$ python -q
>>> import numpy as np
>>> from numpy import linalg as LA
>>> np.set_printoptions(precision=2, suppress=True, linewidth=100, floatmode="fixed")
>>> K = np.loadtxt("arr.csv", delimiter=",")
>>> K
array([[1.00, 0.70, 0.49, 0.34, 0.24, 0.17, 0.12, 0.08, 0.06, 0.04, 0.03, 0.02, 0.01, 0.01],
       [0.70, 1.00, 0.70, 0.49, 0.34, 0.24, 0.17, 0.12, 0.08, 0.06, 0.04, 0.03, 0.02, 0.01],
       [0.49, 0.70, 1.00, 0.70, 0.49, 0.34, 0.24, 0.17, 0.12, 0.08, 0.06, 0.04, 0.03, 0.02],
       [0.34, 0.49, 0.70, 1.00, 0.70, 0.49, 0.34, 0.24, 0.17, 0.12, 0.08, 0.06, 0.04, 0.03],
       [0.24, 0.34, 0.49, 0.70, 1.00, 0.70, 0.49, 0.34, 0.24, 0.17, 0.12, 0.08, 0.06, 0.04],
       [0.17, 0.24, 0.34, 0.49, 0.70, 1.00, 0.70, 0.49, 0.34, 0.24, 0.17, 0.12, 0.08, 0.06],
       [0.12, 0.17, 0.24, 0.34, 0.49, 0.70, 1.00, 0.70, 0.49, 0.34, 0.24, 0.17, 0.12, 0.08],
       [0.08, 0.12, 0.17, 0.24, 0.34, 0.49, 0.70, 1.00, 0.70, 0.49, 0.34, 0.24, 0.17, 0.12],
       [0.06, 0.08, 0.12, 0.17, 0.24, 0.34, 0.49, 0.70, 1.00, 0.70, 0.49, 0.34, 0.24, 0.17],
       [0.04, 0.06, 0.08, 0.12, 0.17, 0.24, 0.34, 0.49, 0.70, 1.00, 0.70, 0.49, 0.34, 0.24],
       [0.03, 0.04, 0.06, 0.08, 0.12, 0.17, 0.24, 0.34, 0.49, 0.70, 1.00, 0.70, 0.49, 0.34],
       [0.02, 0.03, 0.04, 0.06, 0.08, 0.12, 0.17, 0.24, 0.34, 0.49, 0.70, 1.00, 0.70, 0.49],
       [0.01, 0.02, 0.03, 0.04, 0.06, 0.08, 0.12, 0.17, 0.24, 0.34, 0.49, 0.70, 1.00, 0.70],
       [0.01, 0.01, 0.02, 0.03, 0.04, 0.06, 0.08, 0.12, 0.17, 0.24, 0.34, 0.49, 0.70, 1.00]])
>>> # equal to its transpose
>>> x = np.ones(14)
>>> for _ in range(3):
...     x = K @ x
...     x /= LA.norm(x)
...     print(round(x @ K @ x, 2))
... 
4.68
4.7
4.7
>>> x
array([0.16, 0.21, 0.25, 0.28, 0.30, 0.31, 0.32, 0.32, 0.31, 0.30, 0.28, 0.25, 0.21, 0.16])
>>> np.round(LA.eigvalsh(K)[-1], 2)
np.float64(4.7)
